% ipython --no-banner

In [1]: import numpy as np

In [2]: import numpy.linalg as la

In [3]: np.set_printoptions(precision=2, suppress=True, linewidth=140, floatmode="fixed")

In [4]: M = 0.2 ** np.abs(np.subtract.outer(np.arange(3), np.arange(3)))

In [5]: M
Out[5]: 
array([[1.00, 0.20, 0.04],
       [0.20, 1.00, 0.20],
       [0.04, 0.20, 1.00]])

In [6]: f = np.array([2, 1, 0])

In [7]: np.array([np.convolve(row, f, "same") for row in M])
Out[7]: 
array([[1.40, 0.28, 0.04],
       [2.20, 1.40, 0.20],
       [0.44, 2.20, 1.00]])

In [8]: np.polyval(f, M[0])
Out[8]: array([3.00, 0.28, 0.04])

In [9]: print(np.convolve(M[0], f))
[2.00 1.40 0.28 0.04 0.00]

In [10]: print(np.round(np.correlate(M[0], M[2], "full"), 2) + 0)
[1.00 0.40 0.12 0.02 0.00]

In [11]: x0 = np.array([1, 3, 5])

In [12]: y = M @ x0

In [13]: coef, lr = np.zeros(3), 1 / la.norm(M, 2) ** 2

In [14]: for i in range(50):
    ...:     coef -= lr * M.T @ (M @ coef - y)
    ...:     if i % 10 == 0: print(i, round(la.norm(M @ coef - y), 2))
    ...: 
0 1.29
10 0.01
20 0.0
30 0.0
40 0.0

In [15]: coef
Out[15]: array([1.00, 3.00, 5.00])

In [16]: np.round(la.cond(M), 2)
Out[16]: np.float64(1.77)

In [17]: x0 = np.array([2, 0, 1])

In [18]: (M * x0).sum(axis=1)
Out[18]: array([2.04, 0.60, 1.08])

In [19]: (M @ x0).argmax()
Out[19]: np.int64(0)

In [20]: print(M @ x0)
[2.04 0.60 1.08]

In [21]: out = la.inv(M)

In [22]: np.round(M @ out, 2) + 0
Out[22]: 
array([[1.00, 0.00, 0.00],
       [0.00, 1.00, 0.00],
       [0.00, 0.00, 1.00]])

In [23]: round(float(la.det(M) * la.det(out)), 2)
Out[23]: 1.0

In [24]: np.round(la.det(M) * out, 2) + 0
Out[24]: 
array([[ 0.96, -0.19,  0.00],
       [-0.19,  1.00, -0.19],
       [ 0.00, -0.19,  0.96]])

In [25]: np.allclose(M @ M.T, M.T @ M)
Out[25]: True

In [26]: round(float(np.abs(la.eigvals(M)).max()), 2)
Out[26]: 1.3

In [27]: la.matrix_power(M, 2)
Out[27]: 
array([[1.04, 0.41, 0.12],
       [0.41, 1.08, 0.41],
       [0.12, 0.41, 1.04]])

In [28]: arr = np.load("a.npy")

In [29]: arr
Out[29]: 
array([[ 0.00,  0.08,  0.18],
       [ 0.00,  0.08,  0.18],
       [ 0.00,  0.12,  0.26],
       [ 0.00, -0.27, -0.56],
       [ 0.00, -0.04, -0.09],
       [ 0.00, -0.69, -0.96],
       [ 0.00,  0.59,  0.91],
       [ 0.00,  0.51,  0.85],
       [ 0.00,  0.12,  0.26],
       [ 0.00,  0.08,  0.18],
       [ 0.00, -0.16, -0.35],
       [ 0.00,  0.71,  0.96],
       [ 0.00,  0.31,  0.62],
       [ 0.00, -0.64, -0.94],
       [ 0.00,  0.12,  0.26],
       [ 0.00, -0.12, -0.26],
       [ 0.00, -0.48, -0.82],
       [ 0.00,  0.04,  0.09],
       [ 0.00, -0.41, -0.76],
       [ 0.00, -0.35, -0.67],
       [ 0.00,  0.16,  0.35],
       [ 0.00,  0.38,  0.72],
       [ 0.00,  0.00,  0.00],
       [ 0.00,  0.04,  0.09],
       [ 0.00, -0.20, -0.42],
       [ 0.00, -0.54, -0.87],
       [ 0.00,  0.00,  0.00]])

In [30]: np.argsort(-la.norm(arr, axis=0).round(6), kind="stable")[:3]
Out[30]: array([2, 1, 0])

In [31]: [round(float(x), 2) for x in la.svd(arr, compute_uv=False)[:3]]
Out[31]: [3.47, 0.23, 0.0]

In [32]: np.round(la.norm(arr, 2) / la.norm(arr), 2)
Out[32]: np.float64(1.0)

In [33]: w, V = la.eigh(M)

In [34]: x0 = np.array([1, 3, 1])

In [35]: (np.sign(V[:, -1].round(6)) == np.sign(V[0, -1].round(6))).astype(int)
Out[35]: array([1, 1, 1])

In [36]: V * np.sqrt(w) @ V.T
Out[36]: 
array([[0.99, 0.10, 0.02],
       [0.10, 0.99, 0.10],
       [0.02, 0.10, 0.99]])

In [37]: round(x0 @ M @ x0 / (x0 @ x0), 2), np.round(w[0], 2), round(float(w[-1]), 2)
Out[37]: (np.float64(1.23), np.float64(0.74), 1.3)

In [38]: print(x0 @ M @ x0)
13.48

In [39]: V * np.maximum(w, 0) @ V.T
Out[39]: 
array([[1.00, 0.20, 0.04],
       [0.20, 1.00, 0.20],
       [0.04, 0.20, 1.00]])

In [40]: np.abs(M).sum(axis=1).max(), round(float(np.abs(w).max()), 2)
Out[40]: (np.float64(1.4), 1.3)
